% python3 -q
>>> import numpy as np
>>> import numpy.linalg as la
>>> np.set_printoptions(precision=2, suppress=True, linewidth=120)
>>> m1 = np.load("data.npy")
>>> print(m1)
[[  8   7   1   3]
 [ 17  10   2  11]
 [ 24  14   9  19]
 [ 29  22   9  19]
 [ 32  30  18  26]
 [ 32  32  22  29]
 [ 34  37  30  38]
 [ 43  44  34  38]
 [ 52  50  34  43]
 [ 55  54  37  46]
 [ 61  63  42  54]
 [ 63  65  49  56]
 [ 67  67  51  59]
 [ 74  70  58  68]
 [ 74  75  66  77]
 [ 80  84  73  86]
 [ 80  89  78  93]
 [ 80  97  78  96]
 [ 85  99  82 105]
 [ 87 108  83 108]
 [ 92 109  86 116]
 [ 92 115  86 116]
 [ 98 121  92 121]
 [ 98 122  99 126]
 [ 99 127 101 132]
 [102 132 107 138]]
>>> Xc = m1 - m1.mean(axis=0)
>>> evecs = la.svd(Xc)[2][:1]
>>> other = Xc - Xc @ evecs.T @ evecs
>>> print(np.diag(evecs.T @ evecs))
[0.15 0.3  0.21 0.34]
>>> print(other.std(axis=0))
[4.22 2.24 2.42 3.15]
>>> print(np.cov(Xc @ evecs.T, rowvar=False))
5129.395287290464
>>> left, s, Vh = la.svd(m1)
>>> print(np.argmax(s[:-1] / (s[1:] + 1e-6)) + 1)
1
>>> other = left[:, :1] @ np.diag(s[:1]) @ Vh[:1]
>>> print(la.matrix_rank(other))
1
>>> print(round(float(np.abs(m1 - other).max()), 2))
10.87
>>> print(round(la.norm(m1 - other) / la.norm(m1), 2))
0.06
>>> print(round(float(la.norm(m1 - other, 2)), 2), round(float(s[1]), 2))
42.95 42.95
